$ python -q
>>> import numpy as np
>>> np.set_printoptions(suppress=True, linewidth=120)
>>> K = np.load("out13.npy")
>>> K
array([[ 1.98,  2.98,  2.97],
       [ 1.99,  2.94,  2.9 ],
       [ 2.03,  3.11,  3.2 ],
       [ 2.01,  3.08,  2.94],
       [ 2.09,  3.14,  3.11],
       [ 1.97,  3.02,  2.95],
       [ 1.95,  2.92,  3.06],
       [ 2.1 ,  3.01,  2.89],
       [ 2.06,  2.95,  3.04],
       [ 1.97,  2.89,  3.1 ],
       [ 2.05,  3.15,  2.92],
       [-2.02, -2.91,  1.01],
       [-1.83, -2.83,  0.96],
       [-1.8 , -2.83,  0.91],
       [-1.78, -2.91,  0.89],
       [-1.96, -3.07,  1.09],
       [-2.06, -2.9 ,  0.92],
       [-2.05, -2.81,  0.95],
       [-1.93, -3.04,  0.94],
       [-2.02, -2.98,  1.03],
       [-1.92, -3.01,  1.06],
       [-1.87, -3.01,  1.04],
       [ 0.81, -0.87,  0.96],
       [ 0.96, -0.89,  1.1 ],
       [ 1.22, -1.08,  1.12],
       [ 1.  , -1.13,  0.9 ],
       [ 1.17, -1.11,  0.94],
       [ 1.01, -1.04,  1.07],
       [ 1.14, -1.03,  0.99],
       [ 0.97, -1.11,  1.02],
       [ 1.09, -1.02,  0.88],
       [ 0.97, -1.01,  1.01],
       [ 1.1 , -0.76,  0.85]])
>>> gram = np.cov(K, rowvar=False)
>>> np.round(np.corrcoef(K.T), 2)
array([[1.  , 0.88, 0.69],
       [0.88, 1.  , 0.94],
       [0.69, 0.94, 1.  ]])
>>> gram.round(2)
array([[2.92, 3.8 , 1.14],
       [3.8 , 6.35, 2.31],
       [1.14, 2.31, 0.95]])
>>> np.median(K, axis=0)
array([ 1.01, -1.03,  1.04])
>>> Xc = K - K.mean(axis=1)
Traceback (most recent call last):
  File "<python-input-8>", line 1, in <module>
    Xc = K - K.mean(axis=1)
         ~~^~~~~~~~~~~~~~~~
ValueError: operands could not be broadcast together with shapes (33,3) (33,) 
>>> Xc = K - K.mean(axis=0)
>>> Uu, sv, vt = np.linalg.svd(Xc, full_matrices=False)
>>> np.round(Xc.mean(axis=0), 2) + 0
array([0., 0., 0.])
>>> round(float((sv ** 2).sum() ** 2 / (sv ** 4).sum()), 2)
1.13
>>> np.searchsorted(np.cumsum(sv ** 2) / (sv ** 2).sum(), 0.9) + 1
np.int64(1)
>>> np.round(sv ** 2 / (sv ** 2).sum(), 2) + 0
array([0.94, 0.06, 0.  ])
>>> np.round(vt[0] * np.sign(vt[0, np.abs(vt[0]).argmax()]), 2)
array([0.51, 0.81, 0.29])
>>> m1 = np.load("block12.npy")
>>> m1
array([[0, 0, 0, 0, 1, 0, 0, 0, 1, 0],
       [0, 0, 0, 0, 0, 0, 0, 0, 0, 0],
       [0, 0, 0, 0, 0, 0, 1, 1, 1, 0],
       [0, 0, 0, 0, 1, 0, 0, 0, 0, 0],
       [1, 0, 0, 1, 0, 0, 1, 0, 1, 0],
       [0, 0, 0, 0, 0, 0, 0, 0, 0, 0],
       [0, 0, 1, 0, 1, 0, 0, 0, 0, 0],
       [0, 0, 1, 0, 0, 0, 0, 0, 0, 0],
       [1, 0, 1, 0, 1, 0, 0, 0, 0, 0],
       [0, 0, 0, 0, 0, 0, 0, 0, 0, 0]])
>>> Uu, sv, vt = np.linalg.svd(m1)
>>> evecs = vt[:(sv > 1e-8).sum()]
>>> rng = np.random.default_rng(18)
>>> x0 = m1[9] + -3 * m1[7] + rng.integers(2) * np.eye(10)[3]
>>> x0
array([ 0.,  0., -3.,  1.,  0.,  0.,  0.,  0.,  0.,  0.])
>>> np.linalg.matrix_rank(np.vstack([m1, x0]))
np.int64(7)
>>> np.round(evecs.T @ evecs, 2) + 0
array([[ 1.  ,  0.  ,  0.  ,  0.  ,  0.  ,  0.  ,  0.  ,  0.  ,  0.  ,  0.  ],
       [ 0.  ,  0.  ,  0.  ,  0.  ,  0.  ,  0.  ,  0.  ,  0.  ,  0.  ,  0.  ],
       [ 0.  ,  0.  ,  1.  ,  0.  ,  0.  ,  0.  ,  0.  ,  0.  ,  0.  ,  0.  ],
       [ 0.  ,  0.  ,  0.  ,  0.67,  0.  ,  0.  ,  0.33, -0.33,  0.  ,  0.  ],
       [ 0.  ,  0.  ,  0.  ,  0.  ,  1.  ,  0.  ,  0.  ,  0.  ,  0.  ,  0.  ],
       [ 0.  ,  0.  ,  0.  ,  0.  ,  0.  ,  0.  ,  0.  ,  0.  ,  0.  ,  0.  ],
       [ 0.  ,  0.  ,  0.  ,  0.33,  0.  ,  0.  ,  0.67,  0.33,  0.  ,  0.  ],
       [ 0.  ,  0.  ,  0.  , -0.33,  0.  ,  0.  ,  0.33,  0.67,  0.  ,  0.  ],
       [ 0.  ,  0.  ,  0.  ,  0.  ,  0.  ,  0.  ,  0.  ,  0.  ,  1.  ,  0.  ],
       [ 0.  ,  0.  ,  0.  ,  0.  ,  0.  ,  0.  ,  0.  ,  0.  ,  0.  ,  0.  ]])
>>> round(np.linalg.norm(x0 - evecs.T @ evecs @ x0), 2)
np.float64(0.58)
>>> np.linalg.lstsq(m1[:-1].T, m1[-1])[2]
np.int32(6)
>>> np.abs(np.diag(np.linalg.qr(m1)[1])) > 1e-9
array([ True, False,  True,  True,  True, False,  True, False,  True, False])
>>> np.round(m1 @ np.linalg.pinv(m1) @ m1, 2) + 0
array([[0., 0., 0., 0., 1., 0., 0., 0., 1., 0.],
       [0., 0., 0., 0., 0., 0., 0., 0., 0., 0.],
       [0., 0., 0., 0., 0., 0., 1., 1., 1., 0.],
       [0., 0., 0., 0., 1., 0., 0., 0., 0., 0.],
       [1., 0., 0., 1., 0., 0., 1., 0., 1., 0.],
       [0., 0., 0., 0., 0., 0., 0., 0., 0., 0.],
       [0., 0., 1., 0., 1., 0., 0., 0., 0., 0.],
       [0., 0., 1., 0., 0., 0., 0., 0., 0., 0.],
       [1., 0., 1., 0., 1., 0., 0., 0., 0., 0.],
       [0., 0., 0., 0., 0., 0., 0., 0., 0., 0.]])
>>> np.allclose(m1[:-1].T @ np.linalg.lstsq(m1[:-1].T, m1[-1])[0], m1[-1])
True
>>> np.unique(m1.round(6), axis=0).shape
(8, 10)
